% python3 -q
>>> import numpy as np
>>> from numpy import linalg as LA
>>> np.set_printoptions(suppress=True, linewidth=160)
>>> def rd(a):
...     return np.round(a, 2) + 0
... 
>>> E = np.loadtxt("x.csv", delimiter=",")
>>> E
array([[ 0., -2., -1., -1.],
       [ 0.,  0.,  1., -1.],
       [ 0.,  0.,  0.,  2.],
       [ 0.,  0.,  0.,  0.]])
>>> U, s, VT = LA.svd(E)
>>> rd(s)
array([2.73, 2.  , 0.73, 0.  ])
>>> A2 = U[:, :3] @ np.diag(s[:3]) @ VT[:3]
>>> rd(LA.norm(E - A2, 2)), s[3]
(np.float64(0.0), np.float64(0.0))
>>> LA.matrix_rank(A2)
np.int64(3)
>>> U, s, VT = LA.svd(E)
>>> V = VT[:(s > 1e-8).sum()]
>>> rng = np.random.default_rng(2464)
>>> x = E[1] + -3 * E[0] + rng.integers(2) * np.eye(4)[2]
>>> x
array([0., 6., 4., 2.])
>>> LA.matrix_rank(np.vstack([E, x]))
np.int64(3)
>>> rd(V.T @ V)
array([[0., 0., 0., 0.],
       [0., 1., 0., 0.],
       [0., 0., 1., 0.],
       [0., 0., 0., 1.]])
>>> rd(np.diag(V.T @ V))
array([0., 1., 1., 1.])
>>> np.unique(E.round(6), axis=0).shape
(4, 4)
>>> try:
...     LA.inv(E)
... except LA.LinAlgError as e:
...     print(e)
... 
Singular matrix
>>> np.allclose(E[:-1].T @ LA.lstsq(E[:-1].T, E[-1])[0], E[-1])
True
>>> np.abs(np.diag(LA.qr(E)[1])) > 1e-9
array([False, False, False, False])
>>> rd(E @ LA.pinv(E) @ E)
array([[ 0., -2., -1., -1.],
       [ 0.,  0.,  1., -1.],
       [ 0.,  0.,  0.,  2.],
       [ 0.,  0.,  0.,  0.]])
>>> Q, _ = LA.qr(np.array([[0.5, -1.0, 1.6, 0.8],
...     [0.0, -1.3, -0.4, -1.1],
...     [-0.6, 2.3, -1.7, 2.2],
...     [-0.3, -0.4, -0.9, 1.6]]))
>>> evals = np.array([6, 8, -2, -6])
>>> feats = Q @ np.diag(evals) @ Q.T
>>> rd(feats)
array([[-1.25, -1.88, -4.52, -3.04],
       [-1.88,  2.13, -3.47,  3.81],
       [-4.52, -3.47,  2.62, -0.78],
       [-3.04,  3.81, -0.78,  2.49]])
>>> # symmetric
>>> evals, V = LA.eigh(feats)
>>> rd(V @ np.diag(evals) @ V.T)
array([[-1.25, -1.88, -4.52, -3.04],
       [-1.88,  2.13, -3.47,  3.81],
       [-4.52, -3.47,  2.62, -0.78],
       [-3.04,  3.81, -0.78,  2.49]])
>>> rd(np.abs(V[:, -1]))
array([0.13, 0.67, 0.41, 0.6 ])
>>> np.abs(V[:, -1]).round(6).argmax()
np.int64(1)
>>> rd(evals)
array([-6., -2.,  6.,  8.])
>>> (evals > 1e-8).sum(), (evals < -1e-8).sum()
(np.int64(2), np.int64(2))
>>> A2 = LA.inv(feats)
>>> rd(LA.cond(feats))
np.float64(4.0)
>>> rd(LA.det(feats) * A2)
array([[ -34.92,   14.64,  -66.24,  -85.72],
       [  14.64, -104.03,  -65.95,  156.29],
       [ -66.24,  -65.95,   26.6 ,   28.39],
       [ -85.72,  156.29,   28.39, -103.65]])
>>> rd(LA.inv(A2))
array([[-1.25, -1.88, -4.52, -3.04],
       [-1.88,  2.13, -3.47,  3.81],
       [-4.52, -3.47,  2.62, -0.78],
       [-3.04,  3.81, -0.78,  2.49]])
>>> rd(A2)
array([[-0.06,  0.03, -0.12, -0.15],
       [ 0.03, -0.18, -0.11,  0.27],
       [-0.12, -0.11,  0.05,  0.05],
       [-0.15,  0.27,  0.05, -0.18]])
>>> (np.abs(A2) > 1e-9).astype(int)
array([[1, 1, 1, 1],
       [1, 1, 1, 1],
       [1, 1, 1, 1],
       [1, 1, 1, 1]])
>>> rd(LA.slogdet(feats)[0])
np.float64(1.0)
>>> np.allclose(A2, feats.T)
False
>>> rd(LA.det(feats) * LA.det(A2))
np.float64(1.0)
>>> [round(float(LA.det(feats[:i, :i])), 2) + 0 for i in range(1, 5)]
[-1.25, -6.19, -103.65, 576.0]
>>> rd((feats + feats.T) / 2)
array([[-1.25, -1.88, -4.52, -3.04],
       [-1.88,  2.13, -3.47,  3.81],
       [-4.52, -3.47,  2.62, -0.78],
       [-3.04,  3.81, -0.78,  2.49]])
>>> assert feats == feats.T
Traceback (most recent call last):
  File "<python-input-46>", line 1, in <module>
    assert feats == feats.T
           ^^^^^^^^^^^^^^^^
ValueError: The truth value of an array with more than one element is ambiguous. Use a.any() or a.all()
>>> rd(feats @ feats)
array([[ 34.75,   2.44,   2.67,  -7.43],
       [  2.44,  34.66, -10.99,  26.05],
       [  2.67, -10.99,  39.98,  -3.5 ],
       [ -7.43,  26.05,  -3.5 ,  30.61]])
>>> LA.determinant(feats)
Traceback (most recent call last):
  File "<python-input-48>", line 1, in <module>
    LA.determinant(feats)
    ^^^^^^^^^^^^^^
AttributeError: module 'numpy.linalg' has no attribute 'determinant'
>>> rd(np.abs(LA.eigvals(feats)).max())
np.float64(8.0)
>>> M = np.abs(np.array([[4, 3, 5], [1, 5, 2], [5, 3, 3]])) + np.eye(3)
>>> M = M / M.sum(axis=1, keepdims=True)
>>> rd(M)
array([[0.38, 0.23, 0.38],
       [0.11, 0.67, 0.22],
       [0.42, 0.25, 0.33]])
>>> # rows sum to 1
>>> x = np.array([4, 2, 5])
>>> a = np.maximum(M @ x, 0)
>>> rd(np.maximum(M @ (3 * x), 0))
array([11.77,  8.67, 11.5 ])
>>> rd(a)
array([3.92, 2.89, 3.83])
>>> rd(np.tanh(M @ x))
array([1.  , 0.99, 1.  ])
>>> def softmax(z):
...     e = np.exp(z - z.max(axis=-1, keepdims=True))
...     return e / e.sum(axis=-1, keepdims=True)
... 
>>> rd(softmax(M).sum(axis=1))
array([1., 1., 1.])
>>> rd(softmax(M[1] + 5))
array([0.26, 0.45, 0.29])
>>> rd(softmax(10 * M[1]))
array([0.  , 0.98, 0.01])
>>> att = M @ M.T / np.sqrt(3)
>>> softmax(att).round(6).argmax(axis=1)
array([0, 1, 2])
>>> F = np.load("block2.npy")
>>> F
array([[ 3.78, -3.41,  1.89],
       [-3.6 ,  2.26, -1.38],
       [-5.02,  4.42, -2.07],
       [-2.31,  1.94, -0.98],
       [-0.7 ,  0.72, -0.8 ],
       [ 6.36, -3.93,  3.19],
       [ 4.28, -3.65,  2.11],
       [-0.19,  0.05, -0.25],
       [ 3.44, -2.39,  1.56],
       [ 3.24, -2.67,  1.46],
       [-2.09,  2.24, -1.11],
       [ 5.31, -4.15,  2.21],
       [ 4.55, -3.83,  1.89],
       [-0.05,  0.02,  0.68],
       [ 5.32, -4.02,  2.73],
       [-2.4 ,  1.5 , -1.36],
       [ 4.59, -3.73,  2.03],
       [-3.61,  2.49, -1.52],
       [-0.56,  0.14, -0.05],
       [-5.81,  4.22, -1.97]])
>>> rd(LA.norm(F, "nuc"))
np.float64(25.59)
>>> rd(F[6] @ F[7])
np.float64(-1.52)
>>> rd(LA.norm(F, axis=0))
array([17.17, 13.24,  7.77])
>>> LA.norm(F, axis=1).argmax()
np.int64(5)
>>> rd(LA.norm(F[6] - F[7]))
np.float64(6.26)
>>> [round(float(x), 2) for x in LA.svd(F, compute_uv=False)[:3]]
[22.96, 1.47, 1.16]
>>> rd(np.abs(LA.svd(F)[2][-1]))
array([0.59, 0.33, 0.74])
>>> LA.cond(F) > 100
np.False_
>>> np.argsort(-LA.norm(F, axis=0).round(6), kind="stable")[:3]
array([0, 1, 2])
>>> D = LA.norm(F[:, None] - F[None], axis=-1)
>>> D.shape
(20, 20)
>>> E.ravel(order="F")
array([ 0.,  0.,  0.,  0., -2.,  0.,  0.,  0., -1.,  1.,  0.,  0., -1., -1.,  2.,  0.])
>>> E.reshape(4, 5)
Traceback (most recent call last):
  File "<python-input-79>", line 1, in <module>
    E.reshape(4, 5)
    ~~~~~~~~~^^^^^^
ValueError: cannot reshape array of size 16 into shape (4,5)
>>> T = E.reshape(4, 2, -1)
>>> np.einsum("ihd,jhd->hij", T, T).shape
(2, 4, 4)
>>> np.swapaxes(T, 1, 2)[0]
array([[ 0., -1.],
       [-2., -1.]])
>>> m1 = np.load("sample7.npy")
>>> rd(m1)
array([[0.39, 0.17, 0.44],
       [0.43, 0.48, 0.1 ],
       [0.45, 0.35, 0.2 ]])
>>> # a transition matrix
>>> labels = rng.permutation(3)
>>> A2 = m1[:, labels] * rng.choice([-1, 1], 3)
>>> rd(A2)
array([[-0.39, -0.17,  0.44],
       [-0.43, -0.48,  0.1 ],
       [-0.45, -0.35,  0.2 ]])
>>> U, _, VT = LA.svd(m1.T @ A2)
>>> rd(U @ VT)
array([[-1.,  0.,  0.],
       [ 0., -1.,  0.],
       [ 0.,  0.,  1.]])
>>> labels
array([0, 1, 2])
>>> evals, V = LA.eig(m1)
>>> rd(np.prod(evals))
np.float64(-0.01)
>>> rd(np.sort(LA.eigvals(m1.T)))
array([-0.08,  0.15,  1.  ])
>>> rd(m1 @ V[:, 0] - evals[0] * V[:, 0])
array([0., 0., 0.])
>>> rd(np.sort(LA.eigvals(m1 @ m1)))
array([0.01, 0.02, 1.  ])
>>> A = np.load("test7.npy")
>>> rd(A)
array([[ 19.95,  25.74, -11.19],
       [ 16.82,  22.21,  -9.89],
       [ 15.59,  20.79,  -9.36],
       [ 10.09,  14.2 ,  -6.73],
       [  7.5 ,  10.89,  -5.3 ],
       [  4.74,   7.09,  -3.54],
       [  3.78,   5.66,  -2.83],
       [  3.58,   5.36,  -2.68],
       [  1.66,   2.23,  -1.01],
       [  1.26,   1.55,  -0.64],
       [  0.35,   0.29,  -0.05],
       [  0.19,   0.14,  -0.01],
       [  0.09,   0.07,   0.  ],
       [ -1.34,  -0.52,  -0.34],
       [ -1.68,  -0.6 ,  -0.47],
       [ -2.74,  -0.83,  -0.9 ],
       [ -2.77,  -0.83,  -0.91],
       [ -2.78,  -0.83,  -0.92],
       [ -4.45,  -1.18,  -1.61],
       [ -4.62,  -1.21,  -1.68],
       [ -7.24,  -1.81,  -2.71],
       [ -7.28,  -1.82,  -2.73],
       [-15.75,  -4.18,  -5.69]])
>>> U, s, VT = LA.svd(A)
>>> V = VT[:(s > 1e-8).sum()]
>>> x = A[18] + 5 * A[4] + rng.integers(2) * np.eye(3)[0]
>>> rd(x)
array([ 33.06,  53.29, -28.12])
>>> LA.matrix_rank(np.vstack([A, x]))
np.int64(2)
>>> rd(LA.norm(x - V.T @ V @ x))
np.float64(0.0)
>>> W2 = A[[7, 22]].astype(float)
>>> for _ in range(3):
...     labels = LA.norm(A[:, None] - W2, axis=-1).argmin(axis=1)
...     W2 = np.array([A[labels == j].mean(axis=0) for j in range(2)])
... 
>>> labels
array([0, 0, 0, 0, 0, 0, 0, 0, 0, 1, 1, 1, 1, 1, 1, 1, 1, 1, 1, 1, 1, 1, 1])
>>> rd(W2)
array([[ 9.3 , 12.69, -5.84],
       [-3.48, -0.84, -1.33]])
>>> rd(W2[1] - W2[0])
array([-12.78, -13.53,   4.5 ])
>>> np.abs(W2[1] - W2[0]).argmax()
np.int64(1)
>>> A2 = np.array([[4, 9], [4, 6], [5, 5]])
>>> rd(np.einsum("ij->j", A))
array([ 34.93, 102.4 , -71.2 ])
>>> LA.matrix_rank(A @ A2)
np.int64(2)
>>> X = np.array([[-1.93, -1.1, -1.1],
...     [-3.66, -2.09, -2.1],
...     [7.42, 4.27, 4.27],
...     [2.37, 1.38, 1.37],
...     [-4.08, -2.28, -2.3],
...     [-0.68, -0.39, -0.4],
...     [-1.33, -0.76, -0.78],
...     [-2.24, -1.31, -1.28],
...     [5.97, 3.41, 3.43],
...     [17.58, 10.06, 10.02],
...     [-2.42, -1.36, -1.34],
...     [-12.16, -6.93, -6.96],
...     [-5.71, -3.3, -3.31],
...     [-16.04, -9.18, -9.19]])
>>> LA.cond(X) > 100
np.True_
>>> rd(np.abs(LA.svd(X)[2][-1]))
array([0.04, 0.74, 0.67])
>>> round(np.log10(LA.cond(X)))
3
>>> x = np.array([-1, 1, 0])
>>> target = X @ x
>>> rd(LA.pinv(X) @ X)
array([[1., 0., 0.],
       [0., 1., 0.],
       [0., 0., 1.]])
>>> rd(LA.lstsq(X, target)[0])
array([-1.,  1.,  0.])
>>> target = target + 0.02 * rng.normal(size=14)
>>> rd(target)
array([ 0.84,  1.57, -3.12, -1.02,  1.81,  0.3 ,  0.59,  0.93, -2.55, -7.53,  1.07,  5.24,  2.41,  6.88])
>>> b, *_ = LA.lstsq(X, target)
>>> rd(LA.norm(target - X @ b))
np.float64(0.05)
>>> cov = np.cov(X, rowvar=False)
>>> rd(np.corrcoef(X[:, 2], X[:, 1])[0, 1])
np.float64(1.0)
>>> rd(LA.eigvalsh(cov)[::-1])
array([110.68,   0.  ,   0.  ])
>>> rd(np.corrcoef(X.T))
array([[1., 1., 1.],
       [1., 1., 1.],
       [1., 1., 1.]])
>>> rd(np.polyfit(X[:, 2], X[:, 1], 1))
array([1.  , 0.01])
